In [1]: import numpy as np

In [2]: import numpy.linalg as la

In [3]: np.set_printoptions(precision=2, suppress=True, linewidth=120, floatmode="fixed")

In [4]: tidy = lambda a: np.round(a, 2) + 0

In [5]: X = np.array([[-1.0, 2.0, 2.0, 1.0, 2.0, 0.0],
   ...:     [-1.0, 0.0, 0.0, 1.0, 2.0, 1.0],
   ...:     [0.0, 0.0, 0.0, 0.0, 3.0, 0.0],
   ...:     [0.0, 0.0, 3.0, 0.0, 0.0, 1.0],
   ...:     [0.0, 0.0, 3.0, 2.0, 3.0, 3.0],
   ...:     [0.0, 0.0, 3.0, 3.0, 1.0, 0.0]])

In [6]: w1 = np.array([[-2, -2, -1, 3, 4],
   ...:     [-1, -4, 3, 0, 5],
   ...:     [2, 0, 3, 4, -2],
   ...:     [-4, -4, 0, 4, 3],
   ...:     [-4, 4, 3, 2, -1],
   ...:     [-3, 4, -3, -3, -3]])

In [7]: coef = np.array([3, 2, 0, 1, 5])

In [8]: H = np.maximum(X @ w1 + coef, 0)

In [9]: tidy((H > 0).mean(axis=0))
Out[9]: array([0.17, 0.67, 1.00, 1.00, 0.50])

In [10]: H
Out[10]: 
array([[ 0.00,  0.00, 19.00, 14.00,  8.00],
       [ 0.00, 12.00,  4.00,  3.00,  0.00],
       [ 0.00, 14.00,  9.00,  7.00,  2.00],
       [ 6.00,  6.00,  6.00, 10.00,  0.00],
       [ 0.00, 18.00,  9.00, 18.00,  0.00],
       [ 0.00,  0.00, 12.00, 27.00,  7.00]])

In [11]: C = np.array([[-1, 3, 0], [-3, 3, -3], [-3, 0, 3], [3, -2, 2], [1, -1, -2]])

In [12]: (H @ C).round(6).argmax(axis=1)
Out[12]: array([2, 1, 1, 2, 1, 2])

In [13]: w1 @ C
Out[13]: 
array([[ 24, -22,   1],
       [  9, -20,  11],
       [ -1,   0,  21],
       [ 31, -35,  14],
       [-12,  -3,   3],
       [-12,  12, -21]])

In [14]: x = np.array([1, 0, 1, 2, 0, 0])

In [15]: (X @ x).argmax()
Out[15]: np.int64(5)

In [16]: print(X @ (2 * x))
[ 6.00  2.00  0.00  6.00 14.00 18.00]

In [17]: X * x
Out[17]: 
array([[-1.00,  0.00,  2.00,  2.00,  0.00,  0.00],
       [-1.00,  0.00,  0.00,  2.00,  0.00,  0.00],
       [ 0.00,  0.00,  0.00,  0.00,  0.00,  0.00],
       [ 0.00,  0.00,  3.00,  0.00,  0.00,  0.00],
       [ 0.00,  0.00,  3.00,  4.00,  0.00,  0.00],
       [ 0.00,  0.00,  3.00,  6.00,  0.00,  0.00]])

In [18]: X @ np.eye(6)[0]
Out[18]: array([-1.00, -1.00,  0.00,  0.00,  0.00,  0.00])

In [19]: (X - X.T) / 2
Out[19]: 
array([[ 0.00,  1.50,  1.00,  0.50,  1.00,  0.00],
       [-1.50,  0.00,  0.00,  0.50,  1.00,  0.50],
       [-1.00,  0.00,  0.00, -1.50,  0.00, -1.50],
       [-0.50, -0.50,  1.50,  0.00, -1.00, -1.00],
       [-1.00, -1.00,  0.00,  1.00,  0.00,  1.00],
       [ 0.00, -0.50,  1.50,  1.00, -1.00,  0.00]])

In [20]: np.allclose(X, X.T)
Out[20]: False

In [21]: (X + X.T) / 2
Out[21]: 
array([[-1.00,  0.50,  1.00,  0.50,  1.00,  0.00],
       [ 0.50,  0.00,  0.00,  0.50,  1.00,  0.50],
       [ 1.00,  0.00,  0.00,  1.50,  3.00,  1.50],
       [ 0.50,  0.50,  1.50,  0.00,  1.00,  2.00],
       [ 1.00,  1.00,  3.00,  1.00,  3.00,  2.00],
       [ 0.00,  0.50,  1.50,  2.00,  2.00,  0.00]])

In [22]: print(X @ X)
[[-1.00 -2.00  7.00  5.00 14.00  9.00]
 [ 1.00 -2.00 10.00  6.00  5.00  7.00]
 [ 0.00  0.00  9.00  6.00  9.00  9.00]
 [ 0.00  0.00  3.00  3.00 10.00  0.00]
 [ 0.00  0.00 24.00 15.00 21.00 11.00]
 [ 0.00  0.00 12.00  2.00 12.00  6.00]]

In [23]: mat = np.loadtxt("mat.csv", delimiter=",")

In [24]: mat
Out[24]: 
array([[-1.00, -1.00,  1.00,  1.00,  1.00,  1.00],
       [-1.00,  0.00, -2.00,  2.00, -2.00,  0.00],
       [ 0.00,  0.00,  1.00, -2.00,  0.00, -1.00],
       [ 0.00, -2.00, -1.00, -2.00,  1.00,  0.00]])

In [25]: theta = np.radians(135)

In [26]: r_ = np.eye(6)

In [27]: r_[5, 5] = r_[2, 2] = np.cos(theta)

In [28]: r_[5, 2], r_[2, 5] = -np.sin(theta), np.sin(theta)

In [29]: tidy(r_)
Out[29]: 
array([[ 1.00,  0.00,  0.00,  0.00,  0.00,  0.00],
       [ 0.00,  1.00,  0.00,  0.00,  0.00,  0.00],
       [ 0.00,  0.00, -0.71,  0.00,  0.00,  0.71],
       [ 0.00,  0.00,  0.00,  1.00,  0.00,  0.00],
       [ 0.00,  0.00,  0.00,  0.00,  1.00,  0.00],
       [ 0.00,  0.00, -0.71,  0.00,  0.00, -0.71]])

In [30]: Y = mat @ r_.T

In [31]: tidy(Y)
Out[31]: 
array([[-1.00, -1.00,  0.00,  1.00,  1.00, -1.41],
       [-1.00,  0.00,  1.41,  2.00, -2.00,  1.41],
       [ 0.00,  0.00, -1.41, -2.00,  0.00,  0.00],
       [ 0.00, -2.00,  0.71, -2.00,  1.00,  0.71]])

In [32]: tidy(la.det(r_)), tidy(np.trace(r_))
Out[32]: (np.float64(1.0), np.float64(2.59))

In [33]: np.allclose(mat @ mat.T, Y @ Y.T)
Out[33]: True

In [34]: tidy(la.svd(mat, compute_uv=False)), tidy(la.svd(Y, compute_uv=False))
Out[34]: (array([4.38, 2.73, 2.65, 1.19]), array([4.38, 2.73, 2.65, 1.19]))

In [35]: print(tidy(np.abs(Y - mat).max(axis=0)))
[0.00 0.00 3.41 0.00 0.00 2.41]

In [36]: mat[1] @ mat[0]
Out[36]: np.float64(-1.0)

In [37]: print(tidy(la.norm(mat, 2)))
4.38

In [38]: la.norm(mat, axis=1).argmax()
Out[38]: np.int64(1)

In [39]: print(tidy(la.svd(mat, compute_uv=False)))
[4.38 2.73 2.65 1.19]

In [40]: mat.shape
Out[40]: (4, 6)

In [41]: print(mat.sum(axis=0))
[-2.00 -3.00 -1.00 -1.00  0.00  0.00]

In [42]: mat.mean(axis=0)
Out[42]: array([-0.50, -0.75, -0.25, -0.25,  0.00,  0.00])

In [43]: la.rank(mat)
---------------------------------------------------------------------------
AttributeError                            Traceback (most recent call last)
Cell In[43], line 1
----> 1 la.rank(mat)

AttributeError: module 'numpy.linalg' has no attribute 'rank'

In [44]: def softmax(z):
    ...:     e = np.exp(z - z.max(axis=-1, keepdims=True))
    ...:     return e / e.sum(axis=-1, keepdims=True)
    ...: 

In [45]: tidy(softmax(mat[3] + 5))
Out[45]: array([0.19, 0.03, 0.07, 0.03, 0.51, 0.19])

In [46]: scores = mat @ mat.T / np.sqrt(6)

In [47]: tidy(softmax(scores + np.triu(np.full(scores.shape, -np.inf), 1)))
Out[47]: 
array([[1.00, 0.00, 0.00, 0.00],
       [0.00, 1.00, 0.00, 0.00],
       [0.04, 0.01, 0.96, 0.00],
       [0.02, 0.00, 0.05, 0.93]])

In [48]: print(tidy(softmax(scores)))
[[0.85 0.05 0.03 0.07]
 [0.00 1.00 0.00 0.00]
 [0.03 0.01 0.75 0.22]
 [0.02 0.00 0.05 0.93]]

In [49]: tidy(softmax(scores)[3] @ mat)
Out[49]: array([-0.02, -1.87, -0.87, -1.94,  0.94, -0.04])

In [50]: gram = mat.T @ mat

In [51]: print(la.matrix_rank(gram))
4

In [52]: (mat @ mat.T).shape
Out[52]: (4, 4)

In [53]: tidy(la.eigvalsh(gram)[::-1])
Out[53]: array([19.15,  7.44,  7.00,  1.41,  0.00,  0.00])

In [54]: np.diag(gram)
Out[54]: array([ 2.00,  5.00,  7.00, 13.00,  6.00,  2.00])

In [55]: feats = np.loadtxt("layer11.csv", delimiter=",")

In [56]: feats
Out[56]: 
array([[ 2.00, -4.00, -5.00,  4.00,  2.00,  5.00, -5.00,  0.00,  0.00],
       [ 2.00,  2.00, -1.00, -1.00, -3.00,  2.00, -2.00,  1.00, -3.00],
       [ 4.00,  3.00,  0.00,  2.00, -1.00, -2.00,  1.00, -1.00, -5.00],
       [ 4.00, -3.00,  5.00, -5.00,  5.00,  4.00, -1.00, -1.00,  3.00],
       [ 4.00, -4.00, -1.00, -2.00, -5.00, -5.00,  0.00, -5.00,  0.00],
       [ 4.00,  5.00, -2.00,  0.00,  5.00,  0.00, -2.00, -3.00,  4.00],
       [ 4.00,  1.00,  5.00, -3.00,  4.00, -2.00,  4.00,  0.00, -3.00],
       [ 1.00,  2.00,  0.00,  2.00, -2.00, -5.00, -2.00,  2.00,  1.00],
       [ 4.00,  2.00, -4.00,  3.00, -2.00, -1.00, -1.00, -2.00, -1.00]])

In [57]: O, r_ = la.qr(feats)

In [58]: tidy(O.T @ O)
Out[58]: 
array([[1.00, 0.00, 0.00, 0.00, 0.00, 0.00, 0.00, 0.00, 0.00],
       [0.00, 1.00, 0.00, 0.00, 0.00, 0.00, 0.00, 0.00, 0.00],
       [0.00, 0.00, 1.00, 0.00, 0.00, 0.00, 0.00, 0.00, 0.00],
       [0.00, 0.00, 0.00, 1.00, 0.00, 0.00, 0.00, 0.00, 0.00],
       [0.00, 0.00, 0.00, 0.00, 1.00, 0.00, 0.00, 0.00, 0.00],
       [0.00, 0.00, 0.00, 0.00, 0.00, 1.00, 0.00, 0.00, 0.00],
       [0.00, 0.00, 0.00, 0.00, 0.00, 0.00, 1.00, 0.00, 0.00],
       [0.00, 0.00, 0.00, 0.00, 0.00, 0.00, 0.00, 1.00, 0.00],
       [0.00, 0.00, 0.00, 0.00, 0.00, 0.00, 0.00, 0.00, 1.00]])

In [59]: np.allclose(r_.T @ r_, feats.T @ feats)
Out[59]: True

In [60]: print(tidy(abs(r_[0, 0])), tidy(la.norm(feats[:, 0])))
10.25 10.25

In [61]: rng = np.random.default_rng(24)

In [62]: lab = rng.permutation(9)

In [63]: Y = feats[:, lab] * rng.choice([-1, 1], 9)

In [64]: print(Y)
[[-0.00 -2.00  5.00 -5.00 -4.00 -5.00  4.00  2.00  0.00]
 [-1.00 -2.00  2.00 -2.00  1.00 -1.00 -2.00 -3.00 -3.00]
 [ 1.00 -4.00 -2.00  1.00 -2.00  0.00 -3.00 -1.00 -5.00]
 [ 1.00 -4.00  4.00 -1.00  5.00  5.00  3.00  5.00  3.00]
 [ 5.00 -4.00 -5.00  0.00  2.00 -1.00  4.00 -5.00  0.00]
 [ 3.00 -4.00  0.00 -2.00 -0.00 -2.00 -5.00  5.00  4.00]
 [-0.00 -4.00 -2.00  4.00  3.00  5.00 -1.00  4.00 -3.00]
 [-2.00 -1.00 -5.00 -2.00 -2.00  0.00 -2.00 -2.00  1.00]
 [ 2.00 -4.00 -1.00 -1.00 -3.00 -4.00 -2.00 -2.00 -1.00]]

In [65]: left, _, Vh = la.svd(feats.T @ Y)

In [66]: tidy(la.lstsq(feats, Y)[0])
Out[66]: 
array([[ 0.00, -1.00,  0.00,  0.00,  0.00,  0.00,  0.00,  0.00,  0.00],
       [ 0.00,  0.00,  0.00,  0.00,  0.00,  0.00, -1.00,  0.00,  0.00],
       [ 0.00,  0.00,  0.00,  0.00,  0.00,  1.00,  0.00,  0.00,  0.00],
       [ 0.00,  0.00,  0.00,  0.00, -1.00,  0.00,  0.00,  0.00,  0.00],
       [ 0.00,  0.00,  0.00,  0.00,  0.00,  0.00,  0.00,  1.00,  0.00],
       [ 0.00,  0.00,  1.00,  0.00,  0.00,  0.00,  0.00,  0.00,  0.00],
       [ 0.00,  0.00,  0.00,  1.00,  0.00,  0.00,  0.00,  0.00,  0.00],
       [-1.00,  0.00,  0.00,  0.00,  0.00,  0.00,  0.00,  0.00,  0.00],
       [ 0.00,  0.00,  0.00,  0.00,  0.00,  0.00,  0.00,  0.00,  1.00]])

In [67]: f = np.array([2, 2, 2])

In [68]: print(np.array([np.convolve(row, f, "same") for row in Y]))
[[ -4.00   6.00  -4.00  -8.00 -28.00 -10.00   2.00  12.00   4.00]
 [ -6.00  -2.00  -4.00   2.00  -4.00  -4.00 -12.00 -16.00 -12.00]
 [ -6.00 -10.00 -10.00  -6.00  -2.00 -10.00  -8.00 -18.00 -12.00]
 [ -6.00   2.00  -2.00  16.00  18.00  26.00  26.00  22.00  16.00]
 [  2.00  -8.00 -18.00  -6.00   2.00  10.00  -4.00  -2.00 -10.00]
 [ -2.00  -2.00 -12.00  -4.00  -8.00 -14.00  -4.00   8.00  18.00]
 [ -8.00 -12.00  -4.00  10.00  24.00  14.00  16.00   0.00   2.00]
 [ -6.00 -16.00 -16.00 -18.00  -8.00  -8.00  -8.00  -6.00  -2.00]
 [ -4.00  -6.00 -12.00 -10.00 -16.00 -18.00 -16.00 -10.00  -6.00]]

In [69]: np.polyval(f, Y[4])
Out[69]: array([62.00, 26.00, 42.00,  2.00, 14.00,  2.00, 42.00, 42.00,  2.00])

In [70]: K = np.load("data.npy")

In [71]: tidy(K)
Out[71]: 
array([[-2.40, -3.91, -3.22,  5.66,  0.05, -3.55,  4.90],
       [ 0.30,  0.84,  2.17, -2.70, -2.76,  6.48, -6.13],
       [-1.54, -1.98,  0.63,  0.61, -4.17,  6.91, -5.26],
       [-3.50, -5.35, -2.97,  6.31, -2.61,  0.69,  1.76],
       [-2.14, -2.92, -0.01,  1.83, -4.41,  6.58, -4.55],
       [ 0.66,  1.37,  2.41, -3.26, -2.39,  6.18, -6.11],
       [ 3.56,  5.40,  2.70, -6.08,  3.17, -1.81, -0.79],
       [ 3.51,  5.37,  2.93, -6.29,  2.71, -0.87, -1.61],
       [-1.28, -2.29, -2.77,  4.20,  1.67, -5.49,  5.90],
       [-3.55, -5.40, -2.81,  6.19, -2.97,  1.39,  1.17],
       [-3.53, -5.38, -2.89,  6.25, -2.81,  1.07,  1.44],
       [ 1.23,  1.50, -0.93, -0.01,  4.00, -6.98,  5.54],
       [ 1.83,  2.43, -0.33, -1.19,  4.31, -6.79,  4.96],
       [-1.04, -1.93, -2.64,  3.85,  1.96, -5.79,  6.00],
       [-1.88, -2.52,  0.27,  1.30, -4.33,  6.76, -4.89],
       [ 1.65,  2.15, -0.52, -0.83,  4.23, -6.87,  5.15],
       [-2.24, -3.68, -3.17,  5.47,  0.32, -3.91,  5.11],
       [ 3.13,  4.91,  3.25, -6.32,  1.43,  1.38, -3.41],
       [-3.31, -5.15, -3.17,  6.38, -1.93, -0.55,  2.78],
       [-2.78, -3.97, -0.83,  3.31, -4.47,  5.78, -3.38],
       [ 1.55,  2.00, -0.61, -0.64,  4.18, -6.91,  5.25],
       [ 1.29,  2.30,  2.77, -4.21, -1.66,  5.48, -5.90],
       [ 3.56,  5.36,  2.54, -5.90,  3.42, -2.35, -0.29],
       [ 1.40,  1.76, -0.77, -0.33,  4.10, -6.95,  5.40],
       [-0.75, -0.75,  1.36, -0.89, -3.67,  6.96, -5.85],
       [-2.52, -4.08, -3.24,  5.79, -0.17, -3.26,  4.71],
       [ 3.53,  5.28,  2.33, -5.63,  3.68, -2.98,  0.31],
       [-3.18, -4.62, -1.46,  4.34, -4.31,  4.87, -2.28],
       [ 1.12,  1.34, -1.03,  0.19,  3.93, -6.99,  5.62],
       [ 0.90,  1.73,  2.56, -3.64, -2.12,  5.94, -6.05]])

In [72]: # null space of dimension 5

In [73]: Xs = K - K.mean(axis=0)

In [74]: vecs = la.svd(Xs)[2][:2]

In [75]: Y = Xs - Xs @ vecs.T @ vecs

In [76]: print(tidy(np.cov(Xs @ vecs.T, rowvar=False)))
[[56.63  0.00]
 [ 0.00 46.22]]

In [77]: la.norm(Y, axis=1).round(6).argmax()
Out[77]: np.int64(0)

In [78]: tidy(Y.std(axis=0))
Out[78]: array([0.00, 0.00, 0.00, 0.00, 0.00, 0.00, 0.00])

In [79]: print(tidy(np.diag(vecs.T @ vecs)))
[0.13 0.29 0.11 0.41 0.20 0.49 0.38]

In [80]: print(tidy((Xs @ vecs.T).std(axis=0)))
[7.40 6.68]

In [81]: A = np.load("run15.npy")

In [82]: A
Out[82]: 
array([[  0.23,  99.60, -79.68, -62.01],
       [  0.06,  99.23, -79.82, -59.39],
       [  0.94,  99.37, -79.11, -59.19],
       [ -1.61,  99.38, -78.95, -60.18],
       [ -0.10, 100.23, -80.81, -60.76],
       [  0.97,  98.48, -79.42, -62.45],
       [ -0.66, 100.43, -78.94, -61.01],
       [  0.69,  99.47, -79.72, -59.65],
       [ -1.41, 102.65, -79.33, -61.63],
       [ -1.22, 101.26, -80.22, -61.44],
       [  1.25, 100.75, -80.55, -59.12],
       [ -0.30,  98.91, -79.67, -59.91],
       [  0.38, 100.57, -79.46, -58.43],
       [ -1.15, 100.20, -78.73, -60.88],
       [ -0.47,  98.14, -80.66, -60.64],
       [ -0.45,  98.25, -79.77, -60.06],
       [ -1.96, 100.44, -78.59, -58.82],
       [  0.66, 100.37, -78.90, -60.48],
       [ -0.62, 100.81, -79.93, -58.46]])

In [83]: Xs = (A - A.mean(axis=0)) / A.std(axis=0)

In [84]: np.argwhere(np.abs(Xs) > 2)
Out[84]: array([[8, 1]])

In [85]: coef = la.lstsq(np.delete(Xs, 0, axis=1), Xs[:, 0])[0]

In [86]: print(np.abs(coef).argmax())
0

In [87]: print(tidy(coef))
[-0.27 -0.27  0.09]

In [88]: left, s, Vh = la.svd(A)

In [89]: print(tidy(s))
[615.66   5.03   4.50   2.93]

In [90]: np.argmax(s[:-1] / (s[1:] + 1e-6)) + 1
Out[90]: np.int64(1)

In [91]: Y = left[:, :1] @ np.diag(s[:1]) @ Vh[:1]

In [92]: print(tidy(np.abs(A - Y).max()))
2.29

In [93]: la.matrix_rank(A, rtol=0.05)
Out[93]: np.int64(1)
